In [1]: import numpy as np

In [2]: import numpy.linalg as la

In [3]: np.set_printoptions(suppress=True, linewidth=160)

In [4]: rnd = lambda a: np.round(a, 4) + 0

In [5]: W0 = np.loadtxt("data.csv", delimiter=",")

In [6]: W0
Out[6]: 
array([[1., 0., 0., 0., 0., 0., 0., 0., 0., 0., 0., 0., 0., 0., 0.],
       [2., 1., 0., 0., 0., 0., 0., 0., 0., 0., 0., 0., 0., 0., 0.],
       [2., 1., 1., 0., 0., 0., 0., 0., 0., 0., 0., 0., 0., 0., 0.],
       [0., 0., 1., 1., 0., 0., 0., 0., 0., 0., 0., 0., 0., 0., 0.],
       [2., 2., 3., 0., 1., 0., 0., 0., 0., 0., 0., 0., 0., 0., 0.],
       [3., 2., 3., 3., 0., 1., 0., 0., 0., 0., 0., 0., 0., 0., 0.],
       [3., 2., 0., 3., 0., 3., 1., 0., 0., 0., 0., 0., 0., 0., 0.],
       [2., 0., 0., 2., 3., 0., 1., 1., 0., 0., 0., 0., 0., 0., 0.],
       [1., 2., 3., 0., 1., 3., 1., 2., 1., 0., 0., 0., 0., 0., 0.],
       [1., 1., 2., 3., 2., 0., 3., 0., 2., 1., 0., 0., 0., 0., 0.],
       [3., 1., 0., 3., 0., 0., 3., 2., 2., 0., 1., 0., 0., 0., 0.],
       [0., 0., 2., 3., 1., 0., 2., 2., 0., 0., 0., 1., 0., 0., 0.],
       [3., 0., 0., 2., 2., 2., 2., 2., 1., 3., 3., 2., 1., 0., 0.],
       [0., 3., 1., 2., 3., 2., 0., 1., 0., 2., 0., 1., 2., 1., 0.],
       [1., 3., 3., 1., 1., 2., 2., 0., 0., 3., 3., 1., 3., 3., 1.]])

In [7]: [round(float(x), 4) for x in la.svd(W0, compute_uv=False)[:3]]
Out[7]: [15.0582, 7.0276, 6.173]

In [8]: rnd(la.norm(W0, 2) / la.norm(W0))
Out[8]: np.float64(0.7567)

In [9]: la.cond(W0) > 100
Out[9]: np.True_

In [10]: rnd(np.abs(la.eigvals(W0)).max())
Out[10]: np.float64(1.0)

In [11]: np.trace(W0)
Out[11]: np.float64(15.0)

In [12]: rnd(la.det(W0))
Out[12]: np.float64(1.0)

In [13]: np.allclose(W0 @ W0.T, W0.T @ W0)
Out[13]: False

In [14]: np.allclose(W0, W0.T)
Out[14]: False

In [15]: x = np.array([-2, 2, 2, 3, -2, 3, 0, 1, 2, 0, 3, 0, 1, -3, 3])

In [16]: a = np.maximum(W0 @ x, 0)

In [17]: a
Out[17]: array([ 0.,  0.,  0.,  5.,  4., 16., 16.,  0., 19., 13., 14., 13., 16., 14., 23.])

In [18]: other = W0 / la.norm(W0, axis=1, keepdims=True)

In [19]: G = other @ other.T

In [20]: rnd(la.norm(other, axis=1))
Out[20]: array([1., 1., 1., 1., 1., 1., 1., 1., 1., 1., 1., 1., 1., 1., 1.])

In [21]: rnd(G[11])
Out[21]: array([0.    , 0.    , 0.1703, 0.7372, 0.344 , 0.5529, 0.4055, 0.6219, 0.4949, 0.7623, 0.6513, 1.    , 0.5155, 0.4736, 0.3821])

In [22]: rnd(np.degrees(np.arccos(np.clip(G[11, 2], -1, 1))))
Out[22]: np.float64(80.1976)

In [23]: np.argwhere(np.triu(np.abs(G) > 0.95, 1))
Out[23]: array([], shape=(0, 2), dtype=int64)

In [24]: F = np.load("run2.npy")

In [25]: F
Out[25]: 
array([[ 0.0757,  0.0229,  1.1236,  2.0643, -2.0867, -3.3032, -2.1718,  1.1012],
       [ 0.1243, -0.0696, -0.846 , -1.6052,  1.5741,  2.5772,  1.8644, -0.8143],
       [ 0.1541, -0.0298, -0.3612, -1.1796,  0.9232,  1.4779,  1.1242, -0.4418],
       [ 0.1336, -0.0284, -0.1008, -0.4404,  0.3238,  0.3755,  0.2481, -0.1377],
       [-0.1711,  0.0785,  0.7371,  1.1011, -0.9502, -1.7404, -1.1906,  0.6722],
       [ 0.1263, -0.0072,  0.4278,  0.8271, -0.8853, -1.1952, -0.9967,  0.4506],
       [ 0.1189,  0.03  , -0.3835, -0.6823,  0.7641,  1.0782,  0.8401, -0.3305],
       [-0.0298, -0.0037,  0.1398,  0.7511, -0.8393, -1.2393, -0.921 ,  0.4324],
       [-0.0619,  0.0526,  1.1456,  2.2872, -2.4394, -3.6682, -2.4295,  1.2338],
       [ 0.1244,  0.0766,  0.3409,  0.3356, -0.2438, -0.6654, -0.3523,  0.391 ],
       [-0.039 , -0.0526,  0.1497, -0.1332, -0.1438, -0.0263, -0.3099,  0.1688],
       [-0.0242,  0.0776, -0.3401, -0.7203,  0.7258,  1.2485,  0.4499, -0.3591],
       [ 0.1214, -0.008 ,  0.3775,  0.2218, -0.3635, -0.7217, -0.2399,  0.1147],
       [-0.1121,  0.2083,  0.5733,  1.4717, -1.2582, -2.027 , -1.5547,  0.8531],
       [ 0.1381, -0.004 , -0.1722, -0.4326,  0.4979,  0.5844,  0.3249, -0.1565],
       [-0.0414,  0.0233,  1.2048,  2.1498, -2.3536, -3.6295, -2.3666,  1.1488],
       [ 0.0407,  0.023 , -1.9252, -3.5612,  3.6226,  5.2534,  3.792 , -1.7475],
       [ 0.0156,  0.137 ,  1.285 ,  2.4916, -2.4561, -3.8588, -2.5099,  1.2465],
       [ 0.0494,  0.1343, -0.7348, -1.313 ,  1.2244,  1.8108,  1.3396, -0.6619],
       [-0.1084, -0.0603, -0.9348, -1.4621,  1.581 ,  2.4536,  1.6341, -0.6327],
       [-0.0697,  0.1274, -1.1627, -2.2519,  2.38  ,  3.6636,  2.2072, -1.2486],
       [ 0.0423, -0.0206,  0.4619,  0.8684, -0.7319, -1.1631, -0.753 ,  0.4181],
       [-0.0858,  0.1209,  0.8103,  1.4188, -1.4063, -2.0433, -1.3594,  0.6356],
       [-0.0891, -0.0128, -0.7622, -1.4629,  1.5631,  2.0922,  1.5929, -0.5641],
       [ 0.1338, -0.0996, -1.0258, -2.0812,  2.3066,  3.5107,  2.3227, -1.1112],
       [ 0.1727, -0.0271,  0.2042,  0.3553, -0.3371, -0.7425, -0.3949,  0.1939],
       [-0.2229, -0.1235,  0.8534,  1.5805, -1.4961, -2.482 , -1.5947,  0.7259],
       [ 0.0151,  0.1399,  1.266 ,  2.745 , -2.7377, -4.0548, -2.6994,  1.37  ],
       [-0.0357,  0.0817,  1.2142,  2.3999, -2.5123, -3.5587, -2.4241,  1.3834],
       [-0.0175, -0.0706, -0.4293, -1.0598,  1.432 ,  1.8142,  1.3914, -0.6004],
       [ 0.0491,  0.0049, -0.6222, -0.9624,  1.1091,  1.601 ,  0.9789, -0.5643],
       [ 0.1631, -0.0441,  2.0708,  4.292 , -4.3896, -6.2157, -4.2411,  2.2431],
       [-0.0534, -0.0307,  0.1165, -0.0724,  0.1121, -0.078 ,  0.2035, -0.0356]])

In [26]: hat = F @ la.solve(F.T @ F, F.T)

In [27]: rnd(hat @ F[:, 6])
Out[27]: 
array([-2.1718,  1.8644,  1.1242,  0.2481, -1.1906, -0.9967,  0.8401, -0.921 , -2.4295, -0.3523, -0.3099,  0.4499, -0.2399, -1.5547,  0.3249, -2.3666,  3.792 ,
       -2.5099,  1.3396,  1.6341,  2.2072, -0.753 , -1.3594,  1.5929,  2.3227, -0.3949, -1.5947, -2.6994, -2.4241,  1.3914,  0.9789, -4.2411,  0.2035])

In [28]: rnd(np.trace(hat))
Out[28]: np.float64(8.0)
